In [1]: import numpy as np

In [2]: np.set_printoptions(precision=2, suppress=True, linewidth=160)

In [3]: mat = np.array([[10, 3, -5, 5, -4, 3, 4, 3],
   ...:     [3, 0, -5, 3, -1, 4, -3, 1],
   ...:     [-5, 0, 5, -4, 3, 0, 2, 4],
   ...:     [1, 3, -1, 10, 4, -2, -4, -4],
   ...:     [2, 4, 5, 0, -1, 1, -4, 0],
   ...:     [-4, -1, -1, -1, 0, 2, -1, 2],
   ...:     [3, 1, 5, 4, 4, -2, 11, 2],
   ...:     [2, -2, 3, 2, 0, 1, 4, 17]])

In [4]: print(np.allclose(mat @ mat.T, mat.T @ mat))
False

In [5]: np.trace(mat)
Out[5]: np.int64(54)

In [6]: np.allclose(mat, mat.T)
Out[6]: False

In [7]: (mat - mat.T) / 2
Out[7]: 
array([[ 0. ,  0. ,  0. ,  2. , -3. ,  3.5,  0.5,  0.5],
       [ 0. ,  0. , -2.5,  0. , -2.5,  2.5, -2. ,  1.5],
       [ 0. ,  2.5,  0. , -1.5, -1. ,  0.5, -1.5,  0.5],
       [-2. ,  0. ,  1.5,  0. ,  2. , -0.5, -4. , -3. ],
       [ 3. ,  2.5,  1. , -2. ,  0. ,  0.5, -4. ,  0. ],
       [-3.5, -2.5, -0.5,  0.5, -0.5,  0. ,  0.5,  0.5],
       [-0.5,  2. ,  1.5,  4. ,  4. , -0.5,  0. , -1. ],
       [-0.5, -1.5, -0.5,  3. ,  0. , -0.5,  1. ,  0. ]])

In [8]: print(round(np.abs(np.linalg.eigvals(mat)).max(), 2))
17.53

In [9]: print((mat + mat.T) / 2)
[[10.   3.  -5.   3.  -1.  -0.5  3.5  2.5]
 [ 3.   0.  -2.5  3.   1.5  1.5 -1.  -0.5]
 [-5.  -2.5  5.  -2.5  4.  -0.5  3.5  3.5]
 [ 3.   3.  -2.5 10.   2.  -1.5  0.  -1. ]
 [-1.   1.5  4.   2.  -1.   0.5  0.   0. ]
 [-0.5  1.5 -0.5 -1.5  0.5  2.  -1.5  1.5]
 [ 3.5 -1.   3.5  0.   0.  -1.5 11.   3. ]
 [ 2.5 -0.5  3.5 -1.   0.   1.5  3.  17. ]]

In [10]: rng = np.random.default_rng(4010)

In [11]: lab = rng.permutation(8)

In [12]: Y = mat[:, lab] * rng.choice([-1, 1], 8)

In [13]: Y
Out[13]: 
array([[  4,  -3,   5,  10,  -4,  -3,   3,  -5],
       [  1,  -4,   3,   3,   3,   0,   1,  -5],
       [ -3,   0,  -4,  -5,  -2,   0,   4,   5],
       [ -4,   2,  10,   1,   4,  -3,  -4,  -1],
       [  1,  -1,   0,   2,   4,  -4,   0,   5],
       [  0,  -2,  -1,  -4,   1,   1,   2,  -1],
       [ -4,   2,   4,   3, -11,  -1,   2,   5],
       [  0,  -1,   2,   2,  -4,   2,  17,   3]])

In [14]: left, _, VT = np.linalg.svd(mat.T @ Y)

In [15]: np.round(left @ VT, 2) + 0
Out[15]: 
array([[ 0.,  0.,  0.,  1.,  0.,  0.,  0.,  0.],
       [ 0.,  0.,  0.,  0.,  0., -1.,  0.,  0.],
       [ 0.,  0.,  0.,  0.,  0.,  0.,  0.,  1.],
       [ 0.,  0.,  1.,  0.,  0.,  0.,  0.,  0.],
       [-1.,  0.,  0.,  0.,  0.,  0.,  0.,  0.],
       [ 0., -1.,  0.,  0.,  0.,  0.,  0.,  0.],
       [ 0.,  0.,  0.,  0., -1.,  0.,  0.,  0.],
       [ 0.,  0.,  0.,  0.,  0.,  0.,  1.,  0.]])

In [16]: np.round(np.linalg.lstsq(mat, Y)[0], 2) + 0
Out[16]: 
array([[ 0.,  0.,  0.,  1.,  0.,  0.,  0.,  0.],
       [ 0.,  0.,  0.,  0.,  0., -1.,  0.,  0.],
       [ 0.,  0.,  0.,  0.,  0.,  0.,  0.,  1.],
       [ 0.,  0.,  1.,  0.,  0.,  0.,  0.,  0.],
       [-1.,  0.,  0.,  0.,  0.,  0.,  0.,  0.],
       [ 0., -1.,  0.,  0.,  0.,  0.,  0.,  0.],
       [ 0.,  0.,  0.,  0., -1.,  0.,  0.,  0.],
       [ 0.,  0.,  0.,  0.,  0.,  0.,  1.,  0.]])

In [17]: A = np.loadtxt("m.csv", delimiter=",")

In [18]: A
Out[18]: 
array([[  2.,   1.,   2.,   5.,   3.],
       [  0.,   2.,   4.,   2.,   1.],
       [  4.,   5.,   4.,   0.,   3.],
       [  2.,   2.,   0.,   2.,   4.],
       [  3.,   5.,   2.,   4.,   2.],
       [  2.,  -5., -10.,  -1.,   0.]])

In [19]: lab = rng.permutation(5)

In [20]: Y = A[:, lab] * rng.choice([-1, 1], 5)

In [21]: Y
Out[21]: 
array([[  2.,   1.,  -5.,  -2.,   3.],
       [  4.,   2.,  -2.,  -0.,   1.],
       [  4.,   5.,  -0.,  -4.,   3.],
       [  0.,   2.,  -2.,  -2.,   4.],
       [  2.,   5.,  -4.,  -3.,   2.],
       [-10.,  -5.,   1.,  -2.,   0.]])

In [22]: left, _, VT = np.linalg.svd(A.T @ Y)

In [23]: np.round(np.linalg.lstsq(A, Y)[0], 2) + 0
Out[23]: 
array([[ 0.,  0.,  0., -1.,  0.],
       [ 0.,  1.,  0.,  0.,  0.],
       [ 1.,  0.,  0.,  0.,  0.],
       [ 0.,  0., -1.,  0.,  0.],
       [ 0.,  0.,  0.,  0.,  1.]])

In [24]: np.round(left @ VT, 2) + 0
Out[24]: 
array([[ 0.,  0.,  0., -1.,  0.],
       [ 0.,  1.,  0.,  0.,  0.],
       [ 1.,  0.,  0.,  0.,  0.],
       [ 0.,  0., -1.,  0.,  0.],
       [ 0.,  0.,  0.,  0.,  1.]])

In [25]: lab
Out[25]: array([2, 1, 3, 0, 4])

In [26]: left, sigma, VT = np.linalg.svd(A, full_matrices=False)

In [27]: np.abs(left[:, 0]).round(6).argmax()
Out[27]: np.int64(5)

In [28]: np.round(VT @ VT.T, 2) + 0
Out[28]: 
array([[1., 0., 0., 0., 0.],
       [0., 1., 0., 0., 0.],
       [0., 0., 1., 0., 0.],
       [0., 0., 0., 1., 0.],
       [0., 0., 0., 0., 1.]])

In [29]: np.round(np.sqrt((sigma ** 2).sum()), 2), round(np.linalg.norm(A), 2)
Out[29]: (np.float64(18.71), np.float64(18.71))

In [30]: (sigma > 1e-8).sum()
Out[30]: np.int64(5)

In [31]: print(np.abs(VT[0]))
[0.18 0.57 0.69 0.31 0.27]

In [32]: sigma / sigma[0]
Out[32]: array([1.  , 0.57, 0.3 , 0.16, 0.09])

In [33]: np.allclose(left * sigma @ VT, A)
Out[33]: True

In [34]: u = np.array([3, 0, 2, 1, 3, 2, 0, 2])

In [35]: Y = mat + np.outer(u, np.eye(8)[2])

In [36]: np.linalg.matrix_rank(np.linalg.inv(Y) - np.linalg.inv(mat), tol=1e-8)
Out[36]: np.int64(1)

In [37]: x = np.array([5, 5, 1, 3, 5])

In [38]: np.einsum("ij,j->i", A, x)
Out[38]: array([ 47.,  25.,  64.,  46.,  64., -28.])

In [39]: A @ x
Out[39]: array([ 47.,  25.,  64.,  46.,  64., -28.])

In [40]: np.linalg.norm(A @ x) <= np.linalg.norm(A, 2) * np.linalg.norm(x) + 1e-9
Out[40]: np.True_

In [41]: A @ np.eye(5)[1]
Out[41]: array([ 1.,  2.,  5.,  2.,  5., -5.])

In [42]: np.sign((A @ x).round(6))
Out[42]: array([ 1.,  1.,  1.,  1.,  1., -1.])

In [43]: A @ (2 * x)
Out[43]: array([ 94.,  50., 128.,  92., 128., -56.])

In [44]: A @ np.ones(5)
Out[44]: array([ 13.,   9.,  16.,  10.,  16., -14.])

In [45]: (A * x).sum(axis=1)
Out[45]: array([ 47.,  25.,  64.,  46.,  64., -28.])

In [46]: M = np.array([[1, 0, 0, 0], [0, 1, 0, 0], [-2, -2, 1, 0], [1, -2, 3, 1]])

In [47]: lab = rng.permutation(4)

In [48]: lab
Out[48]: array([0, 1, 3, 2])

In [49]: Y = M[lab][:, lab]

In [50]: print(np.trace(Y))
4

In [51]: round(float(np.linalg.det(Y)), 2), round(np.linalg.det(M[lab]), 2)
Out[51]: (1.0, np.float64(-1.0))

In [52]: np.sort(np.abs(np.linalg.eigvals(Y)))
Out[52]: array([1., 1., 1., 1.])

In [53]: Y = np.linalg.inv(M)

In [54]: round(np.linalg.cond(M), 2)
Out[54]: np.float64(39.23)

In [55]: np.linalg.inv(Y)
Out[55]: 
array([[ 1., -0., -0., -0.],
       [ 0.,  1.,  0.,  0.],
       [-2., -2.,  1., -0.],
       [ 1., -2.,  3.,  1.]])

In [56]: np.allclose(Y, M.T)
Out[56]: False

In [57]: (np.abs(Y) > 1e-9).astype(int)
Out[57]: 
array([[1, 0, 0, 0],
       [0, 1, 0, 0],
       [1, 1, 1, 0],
       [1, 1, 1, 1]])

In [58]: print(M @ Y)
[[1. 0. 0. 0.]
 [0. 1. 0. 0.]
 [0. 0. 1. 0.]
 [0. 0. 0. 1.]]

In [59]: np.round(np.linalg.slogdet(M)[0], 2)
Out[59]: np.float64(1.0)

In [60]: Y = np.c_[A[:, :3] @ np.array([[1, 9, 8], [6, 4, 5], [9, 9, 6]]), np.array([2, 3, 3, 2, 2, 0])]

In [61]: Y
Out[61]: 
array([[  26.,   40.,   33.,    2.],
       [  48.,   44.,   34.,    3.],
       [  70.,   92.,   81.,    3.],
       [  14.,   26.,   26.,    2.],
       [  51.,   65.,   61.,    2.],
       [-118.,  -92.,  -69.,    0.]])

In [62]: np.linalg.matrix_rank(np.c_[A, Y])
Out[62]: np.int64(6)

In [63]: print(np.linalg.matrix_rank(Y))
4

In [64]: u = np.array([1, 2, 0])

In [65]: print(np.convolve(M[0], u))
[1 2 0 0 0 0]

In [66]: np.correlate(M[0], M[2], "full")
Out[66]: array([ 0,  1, -2, -2,  0,  0,  0])

In [67]: np.cross(M[0, :3], M[2, :3])
Out[67]: array([ 0, -1, -2])
